% ipython --no-banner

In [1]: import numpy as np

In [2]: from numpy import linalg as LA

In [3]: np.set_printoptions(suppress=True, linewidth=100)

In [4]: F = np.load("block1.npy")

In [5]: F.round(3)
Out[5]: 
array([[ 0.021,  0.007,  0.007, -0.076, -0.09 , -0.007,  0.076,  0.007,  0.021, -0.007],
       [ 0.007,  0.002,  0.002, -0.025, -0.03 , -0.002,  0.025,  0.002,  0.007, -0.002],
       [ 0.007,  0.002,  0.002, -0.025, -0.03 , -0.002,  0.025,  0.002,  0.007, -0.002],
       [-0.076, -0.025, -0.025,  0.279,  0.329,  0.025, -0.279, -0.025, -0.076,  0.025],
       [-0.09 , -0.03 , -0.03 ,  0.329,  0.389,  0.03 , -0.329, -0.03 , -0.09 ,  0.03 ],
       [-0.007, -0.002, -0.002,  0.025,  0.03 ,  0.002, -0.025, -0.002, -0.007,  0.002],
       [ 0.076,  0.025,  0.025, -0.279, -0.329, -0.025,  0.279,  0.025,  0.076, -0.025],
       [ 0.007,  0.002,  0.002, -0.025, -0.03 , -0.002,  0.025,  0.002,  0.007, -0.002],
       [ 0.021,  0.007,  0.007, -0.076, -0.09 , -0.007,  0.076,  0.007,  0.021, -0.007],
       [-0.007, -0.002, -0.002,  0.025,  0.03 ,  0.002, -0.025, -0.002, -0.007,  0.002]])

In [6]: def softmax(z):
   ...:     e = np.exp(z - z.max(axis=-1, keepdims=True))
   ...:     return e / e.sum(axis=-1, keepdims=True)
   ...: 

In [7]: print(np.round(softmax(F).sum(axis=1), 3))
[1. 1. 1. 1. 1. 1. 1. 1. 1. 1.]

In [8]: np.round(softmax(F[7]), 3)
Out[8]: array([0.101, 0.1  , 0.1  , 0.098, 0.097, 0.1  , 0.103, 0.1  , 0.101, 0.1  ])

In [9]: scores = F @ F.T / np.sqrt(10)

In [10]: print(np.round(softmax(scores)[7] @ F, 3))
[-0.004 -0.001 -0.001  0.014  0.017  0.001 -0.014 -0.001 -0.004  0.001]

In [11]: softmax(scores).round(6).argmax(axis=1)
Out[11]: array([6, 6, 6, 4, 4, 4, 6, 6, 6, 4])

In [12]: Uu, s, vt = LA.svd(F)

In [13]: evecs = vt[:(s > 1e-8).sum()]

In [14]: rng = np.random.default_rng(748850)

In [15]: x = F[9] + -3 * F[8] + rng.integers(2) * np.eye(10)[5]

In [16]: x.round(3)
Out[16]: array([-0.069, -0.023, -0.023,  0.253,  0.3  ,  1.023, -0.253, -0.023, -0.069,  0.023])

In [17]: np.allclose(evecs.T @ evecs @ x, x)
Out[17]: False

In [18]: print(np.round(evecs.T @ evecs, 3))
[[ 0.021  0.007  0.007 -0.076 -0.09  -0.007  0.076  0.007  0.021 -0.007]
 [ 0.007  0.002  0.002 -0.025 -0.03  -0.002  0.025  0.002  0.007 -0.002]
 [ 0.007  0.002  0.002 -0.025 -0.03  -0.002  0.025  0.002  0.007 -0.002]
 [-0.076 -0.025 -0.025  0.279  0.329  0.025 -0.279 -0.025 -0.076  0.025]
 [-0.09  -0.03  -0.03   0.329  0.389  0.03  -0.329 -0.03  -0.09   0.03 ]
 [-0.007 -0.002 -0.002  0.025  0.03   0.002 -0.025 -0.002 -0.007  0.002]
 [ 0.076  0.025  0.025 -0.279 -0.329 -0.025  0.279  0.025  0.076 -0.025]
 [ 0.007  0.002  0.002 -0.025 -0.03  -0.002  0.025  0.002  0.007 -0.002]
 [ 0.021  0.007  0.007 -0.076 -0.09  -0.007  0.076  0.007  0.021 -0.007]
 [-0.007 -0.002 -0.002  0.025  0.03   0.002 -0.025 -0.002 -0.007  0.002]]

In [19]: np.round(np.diag(evecs.T @ evecs), 3)
Out[19]: array([0.021, 0.002, 0.002, 0.279, 0.389, 0.002, 0.279, 0.002, 0.021, 0.002])

In [20]: np.round(LA.norm(x - evecs.T @ evecs @ x), 3)
Out[20]: np.float64(0.999)

In [21]: M = 5 * np.eye(9) + np.ones((9, 9))

In [22]: M
Out[22]: 
array([[6., 1., 1., 1., 1., 1., 1., 1., 1.],
       [1., 6., 1., 1., 1., 1., 1., 1., 1.],
       [1., 1., 6., 1., 1., 1., 1., 1., 1.],
       [1., 1., 1., 6., 1., 1., 1., 1., 1.],
       [1., 1., 1., 1., 6., 1., 1., 1., 1.],
       [1., 1., 1., 1., 1., 6., 1., 1., 1.],
       [1., 1., 1., 1., 1., 1., 6., 1., 1.],
       [1., 1., 1., 1., 1., 1., 1., 6., 1.],
       [1., 1., 1., 1., 1., 1., 1., 1., 6.]])

In [23]: w, evecs = LA.eigh(M)

In [24]: x = np.array([-3, 2, 3, 0, -1, 0, -1, -2, -1])

In [25]: x @ M @ x
Out[25]: np.float64(154.0)

In [26]: print(np.round(evecs * np.sqrt(w) @ evecs.T, 3))
[[2.403 0.167 0.167 0.167 0.167 0.167 0.167 0.167 0.167]
 [0.167 2.403 0.167 0.167 0.167 0.167 0.167 0.167 0.167]
 [0.167 0.167 2.403 0.167 0.167 0.167 0.167 0.167 0.167]
 [0.167 0.167 0.167 2.403 0.167 0.167 0.167 0.167 0.167]
 [0.167 0.167 0.167 0.167 2.403 0.167 0.167 0.167 0.167]
 [0.167 0.167 0.167 0.167 0.167 2.403 0.167 0.167 0.167]
 [0.167 0.167 0.167 0.167 0.167 0.167 2.403 0.167 0.167]
 [0.167 0.167 0.167 0.167 0.167 0.167 0.167 2.403 0.167]
 [0.167 0.167 0.167 0.167 0.167 0.167 0.167 0.167 2.403]]

In [27]: low = LA.cholesky(M)

In [28]: LA.eigvalsh(M).min() > 0
Out[28]: np.True_

In [29]: np.round(M / np.sqrt(np.outer(np.diag(M), np.diag(M))), 3)
Out[29]: 
array([[1.   , 0.167, 0.167, 0.167, 0.167, 0.167, 0.167, 0.167, 0.167],
       [0.167, 1.   , 0.167, 0.167, 0.167, 0.167, 0.167, 0.167, 0.167],
       [0.167, 0.167, 1.   , 0.167, 0.167, 0.167, 0.167, 0.167, 0.167],
       [0.167, 0.167, 0.167, 1.   , 0.167, 0.167, 0.167, 0.167, 0.167],
       [0.167, 0.167, 0.167, 0.167, 1.   , 0.167, 0.167, 0.167, 0.167],
       [0.167, 0.167, 0.167, 0.167, 0.167, 1.   , 0.167, 0.167, 0.167],
       [0.167, 0.167, 0.167, 0.167, 0.167, 0.167, 1.   , 0.167, 0.167],
       [0.167, 0.167, 0.167, 0.167, 0.167, 0.167, 0.167, 1.   , 0.167],
       [0.167, 0.167, 0.167, 0.167, 0.167, 0.167, 0.167, 0.167, 1.   ]])

In [30]: np.round(np.diag(low) ** 2, 3)
Out[30]: array([6.   , 5.833, 5.714, 5.625, 5.556, 5.5  , 5.455, 5.417, 5.385])

In [31]: np.round(low @ low.T, 3)
Out[31]: 
array([[6., 1., 1., 1., 1., 1., 1., 1., 1.],
       [1., 6., 1., 1., 1., 1., 1., 1., 1.],
       [1., 1., 6., 1., 1., 1., 1., 1., 1.],
       [1., 1., 1., 6., 1., 1., 1., 1., 1.],
       [1., 1., 1., 1., 6., 1., 1., 1., 1.],
       [1., 1., 1., 1., 1., 6., 1., 1., 1.],
       [1., 1., 1., 1., 1., 1., 6., 1., 1.],
       [1., 1., 1., 1., 1., 1., 1., 6., 1.],
       [1., 1., 1., 1., 1., 1., 1., 1., 6.]])
